In [1]: import numpy as np

In [2]: np.set_printoptions(suppress=True, linewidth=160)

In [3]: J = np.load("out3.npy")

In [4]: J
Out[4]: 
array([[ 1, -1, -1,  1,  1, -1, -1,  1],
       [ 1,  1,  1,  1,  1,  1,  1,  1],
       [ 1,  1,  1,  1, -1, -1, -1, -1]])

In [5]: def softmax(z):
   ...:     e = np.exp(z - z.max(axis=-1, keepdims=True))
   ...:     return e / e.sum(axis=-1, keepdims=True)
   ...: 

In [6]: np.round(softmax(J[0] + 5), 2)
Out[6]: array([0.22, 0.03, 0.03, 0.22, 0.22, 0.03, 0.03, 0.22])

In [7]: np.round(softmax(10 * J[0]), 2) + 0
Out[7]: array([0.25, 0.  , 0.  , 0.25, 0.25, 0.  , 0.  , 0.25])

In [8]: np.round(softmax(J).sum(axis=1), 2)
Out[8]: array([1., 1., 1.])

In [9]: scores = J @ J.T / np.sqrt(8)

In [10]: print(np.round(softmax(scores + np.triu(np.full(scores.shape, -np.inf), 1)), 2))
[[1.   0.   0.  ]
 [0.06 0.94 0.  ]
 [0.05 0.05 0.89]]

In [11]: softmax(scores).round(6).argmax(axis=1)
Out[11]: array([0, 1, 2])

In [12]: np.round(softmax(scores), 2)
Out[12]: 
array([[0.89, 0.05, 0.05],
       [0.05, 0.89, 0.05],
       [0.05, 0.05, 0.89]])

In [13]: x0 = np.array([-1, -1, 1, 0, -2, 0, -2, 1])

In [14]: a = np.maximum(J @ x0, 0)

In [15]: print(J.T @ a)
[ 2  2  2  2 -2 -2 -2 -2]

In [16]: J * (a > 1e-9)[:, None]
Out[16]: 
array([[ 0,  0,  0,  0,  0,  0,  0,  0],
       [ 0,  0,  0,  0,  0,  0,  0,  0],
       [ 1,  1,  1,  1, -1, -1, -1, -1]])

In [17]: E = np.loadtxt("layer7.csv", delimiter=",")

In [18]: E
Out[18]: 
array([[ 3.,  0.,  0.,  0.,  0.,  0.,  0.],
       [ 0.,  1.,  0.,  0.,  0.,  0.,  0.],
       [ 0.,  0.,  3.,  0.,  0.,  0.,  0.],
       [ 0.,  0.,  0., -2.,  0.,  0.,  0.],
       [ 0.,  0.,  0.,  0.,  1.,  0.,  0.],
       [ 0.,  0.,  0.,  0.,  0., -2.,  0.],
       [ 0.,  0.,  0.,  0.,  0.,  0.,  1.]])

In [19]: np.round(np.linalg.norm(E, axis=0), 2)
Out[19]: array([3., 1., 3., 2., 1., 2., 1.])

In [20]: np.round(np.linalg.pinv(E), 2)
Out[20]: 
array([[ 0.33,  0.  ,  0.  ,  0.  ,  0.  ,  0.  ,  0.  ],
       [ 0.  ,  1.  ,  0.  ,  0.  ,  0.  ,  0.  ,  0.  ],
       [ 0.  ,  0.  ,  0.33,  0.  ,  0.  ,  0.  ,  0.  ],
       [ 0.  ,  0.  ,  0.  , -0.5 ,  0.  ,  0.  ,  0.  ],
       [ 0.  ,  0.  ,  0.  ,  0.  ,  1.  ,  0.  ,  0.  ],
       [ 0.  ,  0.  ,  0.  ,  0.  ,  0.  , -0.5 ,  0.  ],
       [ 0.  ,  0.  ,  0.  ,  0.  ,  0.  ,  0.  ,  1.  ]])

In [21]: E[:, 5] @ E[:, 6]
Out[21]: np.float64(0.0)

In [22]: E @ E.T
Out[22]: 
array([[9., 0., 0., 0., 0., 0., 0.],
       [0., 1., 0., 0., 0., 0., 0.],
       [0., 0., 9., 0., 0., 0., 0.],
       [0., 0., 0., 4., 0., 0., 0.],
       [0., 0., 0., 0., 1., 0., 0.],
       [0., 0., 0., 0., 0., 4., 0.],
       [0., 0., 0., 0., 0., 0., 1.]])

In [23]: E.T @ E
Out[23]: 
array([[9., 0., 0., 0., 0., 0., 0.],
       [0., 1., 0., 0., 0., 0., 0.],
       [0., 0., 9., 0., 0., 0., 0.],
       [0., 0., 0., 4., 0., 0., 0.],
       [0., 0., 0., 0., 1., 0., 0.],
       [0., 0., 0., 0., 0., 4., 0.],
       [0., 0., 0., 0., 0., 0., 1.]])
